$ ipython --no-banner

In [1]: import numpy as np

In [2]: np.set_printoptions(suppress=True, linewidth=140)

In [3]: X = np.load("test18.npy")

In [4]: X
Out[4]: 
array([[0, 2, 0],
       [0, 0, 0],
       [1, 0, 0]])

In [5]: rank = np.linalg.matrix_rank(X)

In [6]: rank
Out[6]: np.int64(2)

In [7]: null = np.linalg.svd(X)[2][rank:].T

In [8]: [int(np.linalg.matrix_rank(X[:i])) for i in range(1, len(X) + 1)]
Out[8]: [1, 1, 2]

In [9]: [int(np.linalg.matrix_rank(X[:, :j + 1])) for j in range(3)]
Out[9]: [1, 2, 2]

In [10]: [int(np.linalg.matrix_rank(np.delete(X, i, axis=0))) for i in range(3)]
Out[10]: [1, 2, 1]

In [11]: np.allclose(X @ null, 0)
Out[11]: True

In [12]: null @ null.T
Out[12]: 
array([[0., 0., 0.],
       [0., 0., 0.],
       [0., 0., 1.]])

In [13]: null.shape
Out[13]: (3, 1)

In [14]: null[:, 0] / null[np.abs(null[:, 0]).round(6).argmax(), 0]
Out[14]: array([0., 0., 1.])

In [15]: feats = np.load("layer18.npy")

In [16]: feats
Out[16]: 
array([[-0.1, -1. ,  1.6],
       [ 0.4,  1.3,  0.2],
       [-0.4,  0.3, -0.4],
       [ 0.5,  1.5,  0.4]])

In [17]: q = feats.astype(float).copy()

In [18]: for j in range(3):
    ...:     q[:, j] -= q[:, :j] @ (q[:, :j].T @ q[:, j])
    ...:     q[:, j] /= np.linalg.norm(q[:, j])
    ...: 

In [19]: np.round(q.T @ feats, 1) + 0
Out[19]: 
array([[ 0.8,  1.6,  0.4],
       [ 0. ,  1.5, -1. ],
       [ 0. ,  0. ,  1.4]])

In [20]: np.round(q.T @ q, 1) + 0
Out[20]: 
array([[1., 0., 0.],
       [0., 1., 0.],
       [0., 0., 1.]])

In [21]: Y = np.array([[2, -3], [3, 2]])

In [22]: C = np.kron(Y, feats)

In [23]: round(np.linalg.norm(C, 2), 1), round(float(np.linalg.norm(Y, 2) * np.linalg.norm(feats, 2)), 1)
Out[23]: (np.float64(8.5), 8.5)

In [24]: C.round(1)
Out[24]: 
array([[-0.2, -2. ,  3.2,  0.3,  3. , -4.8],
       [ 0.8,  2.6,  0.4, -1.2, -3.9, -0.6],
       [-0.8,  0.6, -0.8,  1.2, -0.9,  1.2],
       [ 1. ,  3. ,  0.8, -1.5, -4.5, -1.2],
       [-0.3, -3. ,  4.8, -0.2, -2. ,  3.2],
       [ 1.2,  3.9,  0.6,  0.8,  2.6,  0.4],
       [-1.2,  0.9, -1.2, -0.8,  0.6, -0.8],
       [ 1.5,  4.5,  1.2,  1. ,  3. ,  0.8]])

In [25]: np.linalg.matrix_rank(C)
Out[25]: np.int64(6)

In [26]: C.shape
Out[26]: (8, 6)

In [27]: r0 = np.array([-1, -3])

In [28]: np.polyval(r0, C[5])
Out[28]: array([-4.2, -6.9, -3.6, -3.8, -5.6, -3.4])

In [29]: np.linalg.norm(feats, axis=1).argmax()
Out[29]: np.int64(0)

In [30]: np.round(np.linalg.norm(feats[0], 1), 1), round(float(np.linalg.norm(feats[0], np.inf)), 1)
Out[30]: (np.float64(2.7), 1.6)

In [31]: np.round(np.linalg.norm(feats, 2), 1)
Out[31]: np.float64(2.4)

In [32]: np.round(np.linalg.norm(feats, axis=0), 1)
Out[32]: array([0.8, 2.2, 1.7])

In [33]: round(float(np.linalg.norm(feats[0] - feats[1])), 1)
Out[33]: 2.7

In [34]: np.round(np.linalg.norm(feats, axis=1), 1)
Out[34]: array([1.9, 1.4, 0.6, 1.6])

In [35]: round(np.linalg.norm(feats, 1), 1), round(np.linalg.norm(feats, np.inf), 1)
Out[35]: (np.float64(4.1), np.float64(2.7))

In [36]: P = feats @ np.linalg.solve(feats.T @ feats, feats.T)

In [37]: np.allclose(P @ P, P)
Out[37]: True

In [38]: P.round(1) + 0
Out[38]: 
array([[1. , 0. , 0. , 0. ],
       [0. , 0.4, 0. , 0.5],
       [0. , 0. , 1. , 0. ],
       [0. , 0.5, 0. , 0.6]])

In [39]: np.round(np.diag(P), 1)
Out[39]: array([1. , 0.4, 1. , 0.6])

In [40]: round(np.trace(P), 1)
Out[40]: np.float64(3.0)

In [41]: np.round(np.linalg.eigvalsh(P), 1) + 0
Out[41]: array([0., 1., 1., 1.])

In [42]: np.linalg.matrix_rank(np.eye(4) - P)
Out[42]: np.int64(1)

In [43]: np.round((np.eye(4) - P) @ feats, 1) + 0
Out[43]: 
array([[0., 0., 0.],
       [0., 0., 0.],
       [0., 0., 0.],
       [0., 0., 0.]])

In [44]: m1 = np.array([[-0.3, -1.3, -1.8, -0.6],
    ...:     [1.9, 0.4, 1.8, -1.1],
    ...:     [-1.8, -0.2, 1.3, 1.2]])

In [45]: m1[:, 3] *= 5

In [46]: m1
Out[46]: 
array([[-0.3, -1.3, -1.8, -3. ],
       [ 1.9,  0.4,  1.8, -5.5],
       [-1.8, -0.2,  1.3,  6. ]])

In [47]: # column 3 is much longer than the rest

In [48]: rng = np.random.default_rng(585108)

In [49]: idx = rng.permutation(3)

In [50]: idx
Out[50]: array([2, 0, 1])

In [51]: Y = X[idx][:, idx]

In [52]: np.allclose(Y, X)
Out[52]: False

In [53]: np.diag(Y)
Out[53]: array([0, 0, 0])

In [54]: np.trace(Y)
Out[54]: np.int64(0)

In [55]: x = np.array([1, 6, -9, -1])

In [56]: np.round((m1 * x).sum(axis=1), 1)
Out[56]: array([ 11.1,  -6.4, -20.7])

In [57]: np.round(m1 @ (2 * x), 1)
Out[57]: array([ 22.2, -12.8, -41.4])

In [58]: np.sign((m1 @ x).round(6))
Out[58]: array([ 1., -1., -1.])

In [59]: m1 @ np.eye(4)[0]
Out[59]: array([-0.3,  1.9, -1.8])

In [60]: m1.reshape(2, -1)
Out[60]: 
array([[-0.3, -1.3, -1.8, -3. ,  1.9,  0.4],
       [ 1.8, -5.5, -1.8, -0.2,  1.3,  6. ]])

In [61]: m1.ravel(order="F")
Out[61]: array([-0.3,  1.9, -1.8, -1.3,  0.4, -0.2, -1.8,  1.8,  1.3, -3. , -5.5,  6. ])

In [62]: t3 = m1.reshape(3, 2, -1)

In [63]: t3[:, 0]
Out[63]: 
array([[-0.3, -1.3],
       [ 1.9,  0.4],
       [-1.8, -0.2]])

In [64]: np.einsum("ihd,jhd->hij", t3, t3).shape
Out[64]: (2, 3, 3)

In [65]: t3.sum(axis=1)
Out[65]: 
array([[-2.1, -4.3],
       [ 3.7, -5.1],
       [-0.5,  5.8]])

In [66]: t3.transpose(1, 0, 2)
Out[66]: 
array([[[-0.3, -1.3],
        [ 1.9,  0.4],
        [-1.8, -0.2]],

       [[-1.8, -3. ],
        [ 1.8, -5.5],
        [ 1.3,  6. ]]])

In [67]: t3.shape
Out[67]: (3, 2, 2)

In [68]: G = m1.T @ m1

In [69]: np.round(np.linalg.svd(m1, compute_uv=False) ** 2, 1)
Out[69]: array([81. , 10.1,  1.2])

In [70]: round(np.trace(G), 1), round((m1 ** 2).sum(), 1)
Out[70]: (np.float64(92.2), np.float64(92.2))

In [71]: np.linalg.matrix_rank(G)
Out[71]: np.int64(3)

In [72]: (m1 @ m1.T).shape
Out[72]: (3, 3)

In [73]: E = np.load("out9.npy")

In [74]: E.round(1) + 0
Out[74]: 
array([[ 0.5, -0.1, -0.5, -0.2],
       [-0.1,  0. ,  0.1,  0. ],
       [-0.5,  0.1,  0.5,  0.2],
       [-0.2,  0. ,  0.2,  0.1]])

In [75]: # rows and columns are dependent

In [76]: np.einsum("ii->", E)
Out[76]: np.float64(1.0)

In [77]: np.round(np.linalg.det(E[::-1]), 1)
Out[77]: np.float64(0.0)

In [78]: np.round(np.kron(np.eye(2, dtype=int), E), 1) + 0
Out[78]: 
array([[ 0.5, -0.1, -0.5, -0.2,  0. ,  0. ,  0. ,  0. ],
       [-0.1,  0. ,  0.1,  0. ,  0. ,  0. ,  0. ,  0. ],
       [-0.5,  0.1,  0.5,  0.2,  0. ,  0. ,  0. ,  0. ],
       [-0.2,  0. ,  0.2,  0.1,  0. ,  0. ,  0. ,  0. ],
       [ 0. ,  0. ,  0. ,  0. ,  0.5, -0.1, -0.5, -0.2],
       [ 0. ,  0. ,  0. ,  0. , -0.1,  0. ,  0.1,  0. ],
       [ 0. ,  0. ,  0. ,  0. , -0.5,  0.1,  0.5,  0.2],
       [ 0. ,  0. ,  0. ,  0. , -0.2,  0. ,  0.2,  0.1]])

In [79]: np.round(np.linalg.eigvals(E), 1) + 0
Out[79]: array([0., 1., 0., 0.])

In [80]: np.einsum("ij,ji->", E, E)
Out[80]: np.float64(1.0)

In [81]: np.round(np.linalg.det(2 * E), 1), np.round(np.linalg.det(E), 1)
Out[81]: (np.float64(-0.0), np.float64(-0.0))

In [82]: A = np.array([[1, -1, 0], [-1, 1, -1], [0, -1, 1]])

In [83]: # symmetric

In [84]: [round(float(np.linalg.det(A[:i, :i])), 2) + 0 for i in range(1, 4)]
Out[84]: [1.0, 0.0, -1.0]

In [85]: round(float(np.linalg.eigvalsh(A).min()), 1)
Out[85]: -0.4

In [86]: x = np.array([1, -2, -2])

In [87]: y = A @ x

In [88]: beta, lr = np.zeros(3), 1 / np.linalg.norm(A, 2) ** 2

In [89]: for i in range(30):
    ...:     beta -= lr * A.T @ (A @ beta - y)
    ...:     if i % 5 == 0: print(i, round(np.linalg.norm(A @ beta - y), 1))
    ...: 
0 1.9
5 1.0
10 0.6
15 0.5
20 0.4
25 0.4

In [90]: beta.round(1)
Out[90]: array([ 1.4, -1.4, -1.6])

In [91]: Y = np.array([[2, 0, 2], [2, 0, 2], [0, 1, 1]])

In [92]: np.einsum("ik,kj->ji", A, Y)
Out[92]: 
array([[ 0,  0, -2],
       [ 0, -1,  1],
       [ 0, -1, -1]])

In [93]: A @ Y
Out[93]: 
array([[ 0,  0,  0],
       [ 0, -1, -1],
       [-2,  1, -1]])

In [94]: np.einsum("ik,kj->ij", A, Y)
Out[94]: 
array([[ 0,  0,  0],
       [ 0, -1, -1],
       [-2,  1, -1]])

In [95]: np.vstack([A, Y.T]).shape
Out[95]: (6, 3)

In [96]: Y.T @ A.T
Out[96]: 
array([[ 0,  0, -2],
       [ 0, -1,  1],
       [ 0, -1, -1]])

In [97]: r0 = np.array([-3, 0, 1, -3])

In [98]: arr = np.array([np.roll(r0, i) for i in range(4)])

In [99]: arr
Out[99]: 
array([[-3,  0,  1, -3],
       [-3, -3,  0,  1],
       [ 1, -3, -3,  0],
       [ 0,  1, -3, -3]])

In [100]: t = np.radians(60)

In [101]: r_ = np.eye(4)

In [102]: r_[3, 3] = r_[1, 1] = np.cos(t)

In [103]: r_[3, 1], r_[1, 3] = -np.sin(t), np.sin(t)

In [104]: r_.round(1)
Out[104]: 
array([[ 1. ,  0. ,  0. ,  0. ],
       [ 0. ,  0.5,  0. ,  0.9],
       [ 0. ,  0. ,  1. ,  0. ],
       [ 0. , -0.9,  0. ,  0.5]])

In [105]: Y = arr @ r_.T

In [106]: np.allclose(np.linalg.norm(arr, axis=1), np.linalg.norm(Y, axis=1))
Out[106]: True

In [107]: np.allclose(arr @ arr.T, Y @ Y.T)
Out[107]: True

In [108]: round(np.linalg.det(r_), 1), np.trace(r_)
Out[108]: (np.float64(1.0), np.float64(3.0))

In [109]: M = 0.5 ** np.abs(np.subtract.outer(np.arange(3), np.arange(3)))

In [110]: M.round(1)
Out[110]: 
array([[1. , 0.5, 0.2],
       [0.5, 1. , 0.5],
       [0.2, 0.5, 1. ]])

In [111]: # symmetric, so the eigenvalues are real

In [112]: q, evecs = np.linalg.qr(M[:, :1])[0], np.linalg.qr(M[:, 1:])[0]

In [113]: sig = np.linalg.svd(q.T @ evecs, compute_uv=False)

In [114]: sig.round(1)
Out[114]: array([0.8])

In [115]: np.round(np.degrees(np.arccos(sig.clip(0, 1))), 1)
Out[115]: array([35.8])

In [116]: (sig > 0.9).sum()
Out[116]: np.int64(0)

In [117]: w, evecs = np.linalg.eig(M)

In [118]: w.round(1)
Out[118]: array([1.8, 0.7, 0.4])

In [119]: np.round(np.sort(np.linalg.eigvals(np.linalg.inv(M))), 1)
Out[119]: array([0.5, 1.3, 2.5])

In [120]: round(np.linalg.norm(M, 1), 1), round(np.linalg.norm(M, np.inf), 1)
Out[120]: (np.float64(2.0), np.float64(2.0))

In [121]: np.round(np.linalg.norm(M, axis=0), 1)
Out[121]: array([1.1, 1.2, 1.1])

In [122]: round(np.linalg.norm(M, 2), 1)
Out[122]: np.float64(1.8)

In [123]: round(np.linalg.norm(M) ** 2 / np.linalg.norm(M, 2) ** 2, 1)
Out[123]: np.float64(1.2)

In [124]: round(float(np.linalg.norm(M[1] - M[0])), 1)
Out[124]: 0.8

In [125]: np.round(np.linalg.norm(M, axis=1), 1)
Out[125]: array([1.1, 1.2, 1.1])

In [126]: round(float(np.linalg.norm(M, "nuc")), 1)
Out[126]: 3.0

In [127]: np.round(M[1] @ M[0], 1)
Out[127]: np.float64(1.1)

In [128]: round(float(np.linalg.norm(M[1], 1)), 1), round(float(np.linalg.norm(M[1], np.inf)), 1)
Out[128]: (2.0, 1.0)
